$ ipython --no-banner

In [1]: import numpy as np

In [2]: np.set_printoptions(precision=2, suppress=True, linewidth=100)

In [3]: def rnd(a):
   ...:     return np.round(a, 2) + 0
   ...: 

In [4]: m1 = np.load("dump.npy")

In [5]: print(m1)
[[-1.  1.  1.  1.]
 [ 1. -1.  1.  1.]
 [ 1.  1. -1.  1.]
 [ 1.  1.  1. -1.]]

In [6]: w, evecs = np.linalg.eig(m1)

In [7]: print(rnd(np.sort(np.linalg.eigvals(np.linalg.inv(m1)))))
[-0.5 -0.5 -0.5  0.5]

In [8]: print(rnd(w))
[-2.  2. -2. -2.]

In [9]: print(rnd(np.prod(w)))
-16.0

In [10]: rnd(m1 @ evecs[:, 0] - w[0] * evecs[:, 0])
Out[10]: array([0., 0., 0., 0.])

In [11]: w, evecs = np.linalg.eigh(m1)

In [12]: x0 = np.array([2, -1, -1, 1])

In [13]: np.abs(m1).sum(axis=1).max(), np.abs(w).max()
Out[13]: (np.float64(4.0), np.float64(2.0))

In [14]: rnd(evecs * np.abs(w) @ evecs.T)
Out[14]: 
array([[2., 0., 0., 0.],
       [0., 2., 0., 0.],
       [0., 0., 2., 0.],
       [0., 0., 0., 2.]])

In [15]: rnd(evecs * np.maximum(w, 0) @ evecs.T)
Out[15]: 
array([[0.5, 0.5, 0.5, 0.5],
       [0.5, 0.5, 0.5, 0.5],
       [0.5, 0.5, 0.5, 0.5],
       [0.5, 0.5, 0.5, 0.5]])

In [16]: rnd(x0 @ m1 @ x0 / (x0 @ x0)), w[0], rnd(w[-1])
Out[16]: (np.float64(-1.86), np.float64(-2.0), np.float64(2.0))

In [17]: x0 = np.array([1, 1, 0, 2])

In [18]: h = np.maximum(m1 @ x0, 0)

In [19]: m1.T @ h
Out[19]: array([4., 4., 0., 8.])

In [20]: np.flatnonzero(h > 1e-9)
Out[20]: array([0, 1, 2])

In [21]: np.maximum(m1 @ x0, 0) - np.maximum(-m1 @ x0, 0)
Out[21]: array([2., 2., 4., 0.])

In [22]: (m1 + m1.T) / 2
Out[22]: 
array([[-1.,  1.,  1.,  1.],
       [ 1., -1.,  1.,  1.],
       [ 1.,  1., -1.,  1.],
       [ 1.,  1.,  1., -1.]])

In [23]: rnd(np.linalg.matrix_power(m1, 2))
Out[23]: 
array([[4., 0., 0., 0.],
       [0., 4., 0., 0.],
       [0., 0., 4., 0.],
       [0., 0., 0., 4.]])

In [24]: np.trace(m1)
Out[24]: np.float64(-4.0)

In [25]: rnd(np.abs(np.linalg.eigvals(m1)).max())
Out[25]: np.float64(2.0)

In [26]: np.allclose(m1, m1.T)
Out[26]: True

In [27]: X = np.loadtxt("block6.csv", delimiter=",")

In [28]: X
Out[28]: 
array([[-0.35,  4.47, -2.22],
       [-1.49, -3.19,  3.55],
       [ 3.29,  1.29,  3.54],
       [ 1.56, -4.38, -1.84],
       [-2.42,  0.56, -4.34],
       [ 4.21,  2.6 , -0.74],
       [-3.24, -0.44, -3.78],
       [ 3.64,  1.67,  2.99],
       [-1.96, -4.6 ,  0.16],
       [-4.03,  0.88,  2.83],
       [ 3.16,  2.96,  2.5 ],
       [ 3.79, -3.04, -1.19],
       [-4.71, -1.54, -0.66],
       [-4.41,  0.78,  2.22],
       [ 0.28, -4.67,  1.77],
       [-2.71,  1.82,  3.79],
       [ 4.27, -2.59,  0.29],
       [-0.79,  0.97, -4.84],
       [ 0.25, -1.05,  4.88],
       [ 2.23,  2.83, -3.47],
       [-4.54,  1.66, -1.29],
       [ 1.72,  3.95,  2.54],
       [-0.41,  1.93,  4.59],
       [-3.97,  2.1 ,  2.2 ],
       [-3.66, -3.4 , -0.05],
       [ 2.17,  3.5 ,  2.83],
       [-4.29, -1.78, -1.85]])

In [29]: G = np.cov(X, rowvar=False)

In [30]: np.argsort(-X.std(axis=0).round(6), kind="stable")
Out[30]: array([0, 2, 1])

In [31]: rnd(np.polyfit(X[:, 2], X[:, 1], 1))
Out[31]: array([0.1 , 0.07])

In [32]: print(np.median(X, axis=0))
[-0.41  0.88  0.29]

In [33]: rnd(np.corrcoef(X[:, 2], X[:, 1])[0, 1])
Out[33]: np.float64(0.1)

In [34]: rnd(X.std(axis=0))
Out[34]: array([3.05, 2.71, 2.8 ])

In [35]: rnd(G)
Out[35]: 
array([[9.64, 1.23, 1.12],
       [1.23, 7.65, 0.79],
       [1.12, 0.79, 8.14]])

In [36]: G = X.T @ X

In [37]: np.linalg.matrix_rank(G)
Out[37]: np.int64(3)

In [38]: rnd(G)
Out[38]: 
array([[256.31,  30.6 ,  22.41],
       [ 30.6 , 199.33,  22.18],
       [ 22.41,  22.18, 219.44]])

In [39]: (X @ X.T).shape
Out[39]: (27, 27)

In [40]: rnd(np.linalg.eigvalsh(G)[::-1])
Out[40]: array([283.43, 210.25, 181.42])

In [41]: arr = np.load("layer3.npy")

In [42]: arr
Out[42]: 
array([[4., 1., 0., 0.],
       [0., 4., 1., 0.],
       [0., 0., 4., 1.],
       [0., 0., 0., 4.]])

In [43]: w, evecs = np.linalg.eig(arr)

In [44]: np.prod(w)
Out[44]: np.float64(256.0)

In [45]: rnd(np.sort(np.linalg.eigvals(arr @ arr)))
Out[45]: array([16., 16., 16., 16.])

In [46]: arr @ evecs[:, 0] - w[0] * evecs[:, 0]
Out[46]: array([0., 0., 0., 0.])

In [47]: print(rnd(np.sort(np.linalg.eigvals(np.linalg.inv(arr)))))
[0.25 0.25 0.25 0.25]

In [48]: w
Out[48]: array([4., 4., 4., 4.])

In [49]: print(rnd(np.linalg.matrix_power(arr, 2)))
[[16.  8.  1.  0.]
 [ 0. 16.  8.  1.]
 [ 0.  0. 16.  8.]
 [ 0.  0.  0. 16.]]

In [50]: rnd(np.sort(np.abs(np.linalg.eigvals(arr))))
Out[50]: array([4., 4., 4., 4.])

In [51]: arr @ arr
Out[51]: 
array([[16.,  8.,  1.,  0.],
       [ 0., 16.,  8.,  1.],
       [ 0.,  0., 16.,  8.],
       [ 0.,  0.,  0., 16.]])

In [52]: A = np.load("m.npy")

In [53]: print(A)
[[ 1 -1  1]
 [ 1  0  0]
 [ 1  1  1]]

In [54]: A[0] @ A[2]
Out[54]: np.int64(1)

In [55]: rnd(np.linalg.norm(A[0], 1)), rnd(np.linalg.norm(A[0], np.inf))
Out[55]: (np.float64(3.0), np.float64(1.0))

In [56]: rnd(np.linalg.norm(A, "nuc"))
Out[56]: np.float64(4.21)

In [57]: np.linalg.norm(A, axis=1).argmax()
Out[57]: np.int64(0)

In [58]: print(rnd(np.linalg.norm(A, axis=1)))
[1.73 1.   1.73]

In [59]: print(rnd(np.linalg.norm(A, 1)), rnd(np.linalg.norm(A, np.inf)))
3.0 3.0

In [60]: rnd(np.linalg.norm(A, 2))
Out[60]: np.float64(2.14)

In [61]: print(rnd(np.linalg.norm(A[0] - A[2])))
2.0

In [62]: M = np.load("x.npy")

In [63]: M
Out[63]: 
array([[1., 5., 0., 0.],
       [5., 0., 5., 0.],
       [0., 5., 3., 5.],
       [0., 0., 5., 1.]])

In [64]: q, R = np.linalg.qr(X)

In [65]: np.trace(q @ q.T)
Out[65]: np.float64(3.0)

In [66]: rnd(abs(R[0, 0])), rnd(np.linalg.norm(X[:, 0]))
Out[66]: (np.float64(16.01), np.float64(16.01))

In [67]: rnd(R)
Out[67]: 
array([[ 16.01,   1.91,   1.4 ],
       [  0.  ,  13.99,   1.39],
       [  0.  ,   0.  , -14.68]])

In [68]: B = np.array([[-1, 1, 2], [-1, -1, 3]])

In [69]: cent = np.kron(B, R)

In [70]: np.linalg.matrix_rank(cent)
Out[70]: np.int64(6)

In [71]: W0 = np.load("run9.npy")

In [72]: rnd(W0)
Out[72]: 
array([[0.5 , 0.  , 0.5 , 0.  ],
       [0.  , 1.  , 0.  , 0.  ],
       [0.  , 0.  , 1.  , 0.  ],
       [0.33, 0.33, 0.  , 0.33]])

In [73]: # row-stochastic, so 1 is an eigenvalue

In [74]: rnd(W0 @ W0)
Out[74]: 
array([[0.25, 0.  , 0.75, 0.  ],
       [0.  , 1.  , 0.  , 0.  ],
       [0.  , 0.  , 1.  , 0.  ],
       [0.28, 0.44, 0.17, 0.11]])

In [75]: rnd(np.abs(np.linalg.eigvals(W0)).max())
Out[75]: np.float64(1.0)

In [76]: print(rnd(np.trace(W0)))
2.83

In [77]: rnd((W0 - W0.T) / 2)
Out[77]: 
array([[ 0.  ,  0.  ,  0.25, -0.17],
       [ 0.  ,  0.  ,  0.  , -0.17],
       [-0.25,  0.  ,  0.  ,  0.  ],
       [ 0.17,  0.17,  0.  ,  0.  ]])

In [78]: rnd(np.linalg.det(W0))
Out[78]: np.float64(0.17)

In [79]: rnd(np.sort(np.abs(np.linalg.eigvals(W0))))
Out[79]: array([0.33, 0.5 , 1.  , 1.  ])

In [80]: print(np.allclose(W0, W0.T))
False

In [81]: rnd((W0 + W0.T) / 2)
Out[81]: 
array([[0.5 , 0.  , 0.25, 0.17],
       [0.  , 1.  , 0.  , 0.17],
       [0.25, 0.  , 1.  , 0.  ],
       [0.17, 0.17, 0.  , 0.33]])

In [82]: u = np.array([1, 1, 2, 3])

In [83]: B = W0 + np.outer(u, np.eye(4)[1])

In [84]: np.linalg.matrix_rank(np.linalg.inv(B) - np.linalg.inv(W0), tol=1e-8)
Out[84]: np.int64(1)

In [85]: rnd(np.linalg.det(B) / np.linalg.det(W0)), rnd(1 + np.linalg.solve(W0, u)[1])
Out[85]: (np.float64(2.0), np.float64(2.0))

In [86]: rnd(B)
Out[86]: 
array([[0.5 , 1.  , 0.5 , 0.  ],
       [0.  , 2.  , 0.  , 0.  ],
       [0.  , 2.  , 1.  , 0.  ],
       [0.33, 3.33, 0.  , 0.33]])

In [87]: rnd(W0 - W0[0])
Out[87]: 
array([[ 0.  ,  0.  ,  0.  ,  0.  ],
       [-0.5 ,  1.  , -0.5 ,  0.  ],
       [-0.5 ,  0.  ,  0.5 ,  0.  ],
       [-0.17,  0.33, -0.5 ,  0.33]])

In [88]: np.unravel_index(np.abs(W0).argmax(), W0.shape)
Out[88]: (np.int64(1), np.int64(1))

In [89]: rnd(np.diff(W0, axis=0))
Out[89]: 
array([[-0.5 ,  1.  , -0.5 ,  0.  ],
       [ 0.  , -1.  ,  1.  ,  0.  ],
       [ 0.33,  0.33, -1.  ,  0.33]])

In [90]: np.abs(W0).max()
Out[90]: np.float64(1.0)

In [91]: rnd(W0.sum(axis=0))
Out[91]: array([0.83, 1.33, 1.5 , 0.33])

In [92]: print(W0.sum(axis=1))
[1. 1. 1. 1.]

In [93]: rnd(np.linalg.svd(W0, compute_uv=False))
Out[93]: array([1.15, 1.07, 0.56, 0.24])

In [94]: feats = np.array([[-0.5, 2.4, -2.41],
    ...:     [-1.2, -0.6, 0.62],
    ...:     [1.5, 1.0, -0.99],
    ...:     [0.3, -1.9, 1.85],
    ...:     [0.3, -0.3, 0.29],
    ...:     [-1.2, -1.3, 1.3],
    ...:     [-0.8, 0.4, -0.42],
    ...:     [1.0, 1.2, -1.24],
    ...:     [0.1, 0.9, -0.88],
    ...:     [-0.1, 0.5, -0.47],
    ...:     [-1.9, 0.9, -0.89],
    ...:     [-0.2, -1.1, 1.08],
    ...:     [-0.1, 0.5, -0.51],
    ...:     [0.2, 0.1, -0.09],
    ...:     [0.2, -0.7, 0.67],
    ...:     [-0.4, 0.4, -0.41],
    ...:     [0.4, -0.7, 0.69],
    ...:     [-0.4, 0.1, -0.14],
    ...:     [-1.2, 1.0, -1.01]])

In [95]: rng = np.random.default_rng(350197)

In [96]: B = feats + rng.integers(-2, 3, (19, 2)) @ rng.integers(-2, 3, (2, 3))

In [97]: rnd(B)
Out[97]: 
array([[ 1.5 ,  0.4 , -4.41],
       [ 0.8 , -2.6 , -1.38],
       [ 5.5 , -1.  , -0.99],
       [ 5.3 , -3.9 ,  2.85],
       [-1.7 , -0.3 , -1.71],
       [-0.2 , -1.3 ,  2.3 ],
       [-4.8 ,  2.4 , -0.42],
       [ 0.  ,  1.2 , -2.24],
       [ 3.1 , -0.1 ,  0.12],
       [-3.1 ,  1.5 , -1.47],
       [ 0.1 , -0.1 , -0.89],
       [-1.2 , -1.1 ,  0.08],
       [ 2.9 , -1.5 , -1.51],
       [-2.8 ,  1.1 , -1.09],
       [-2.8 ,  0.3 , -0.33],
       [-6.4 ,  2.4 , -2.41],
       [-4.6 ,  1.3 , -0.31],
       [ 1.6 ,  0.1 ,  1.86],
       [-5.2 ,  2.  , -3.01]])

In [98]: rnd(np.linalg.svd(B - feats, compute_uv=False))
Out[98]: array([15.57,  5.62,  0.  ])

In [99]: rnd(np.abs(B - feats).sum(axis=1))
Out[99]: 
array([ 6.,  6.,  6.,  8.,  4.,  2.,  6.,  2.,  5.,  5.,  3.,  2.,  6.,  5.,  5., 10.,  8.,  4.,
        7.])

In [100]: np.linalg.matrix_rank(B - feats, tol=1e-8)
Out[100]: np.int64(2)
